In [1]: import numpy as np

In [2]: np.set_printoptions(precision=2, suppress=True, linewidth=120)

In [3]: rd = lambda a: np.round(a, 2) + 0

In [4]: M = np.maximum(np.array([[2],
   ...:     [4],
   ...:     [1],
   ...:     [3],
   ...:     [1],
   ...:     [1],
   ...:     [5],
   ...:     [0],
   ...:     [5],
   ...:     [1],
   ...:     [0],
   ...:     [3],
   ...:     [1],
   ...:     [4],
   ...:     [1],
   ...:     [0],
   ...:     [0],
   ...:     [1],
   ...:     [5],
   ...:     [4]]) @ np.array([[-1, -2, -2]]) + np.array([5, 3, 1]), 0)

In [5]: print(M)
[[3 0 0]
 [1 0 0]
 [4 1 0]
 [2 0 0]
 [4 1 0]
 [4 1 0]
 [0 0 0]
 [5 3 1]
 [0 0 0]
 [4 1 0]
 [5 3 1]
 [2 0 0]
 [4 1 0]
 [1 0 0]
 [4 1 0]
 [5 3 1]
 [5 3 1]
 [4 1 0]
 [0 0 0]
 [1 0 0]]

In [6]: # rows 2 and 4 are equal

In [7]: W2 = M[[11, 15]].astype(float)

In [8]: for _ in range(7):
   ...:     z = np.linalg.norm(M[:, None] - W2, axis=-1).argmin(axis=1)
   ...:     W2 = np.array([M[z == j].mean(axis=0) for j in range(2)])
   ...: 

In [9]: print(z)
[0 0 0 0 0 0 0 1 0 0 1 0 0 0 0 1 1 0 0 0]

In [10]: print(rd(W2[1] - W2[0]))
[2.62 2.56 1.  ]

In [11]: print(rd(W2))
[[2.38 0.44 0.  ]
 [5.   3.   1.  ]]

In [12]: print(np.abs(W2[1] - W2[0]).argmax())
0

In [13]: rng = np.random.default_rng(1)

In [14]: B = W2 + rng.integers(-2, 3, (2, 1)) @ rng.integers(-2, 3, (1, 3))

In [15]: print(rd(B))
[[2.38 0.44 0.  ]
 [5.   3.   1.  ]]

In [16]: print(rd(np.linalg.svd(B - W2, compute_uv=False)))
[0. 0.]

In [17]: print(np.linalg.matrix_rank(B - W2, tol=1e-8))
0

In [18]: print(np.count_nonzero(B))
5

In [19]: print(rd(B.sum(axis=1)))
[2.81 9.  ]

In [20]: print(rd(B.sum(axis=0)))
[7.38 3.44 1.  ]

In [21]: print(np.unravel_index(np.abs(B).argmax(), B.shape))
(np.int64(1), np.int64(0))

In [22]: print(rd(np.linalg.svd(B, compute_uv=False)))
[6.33 0.87]
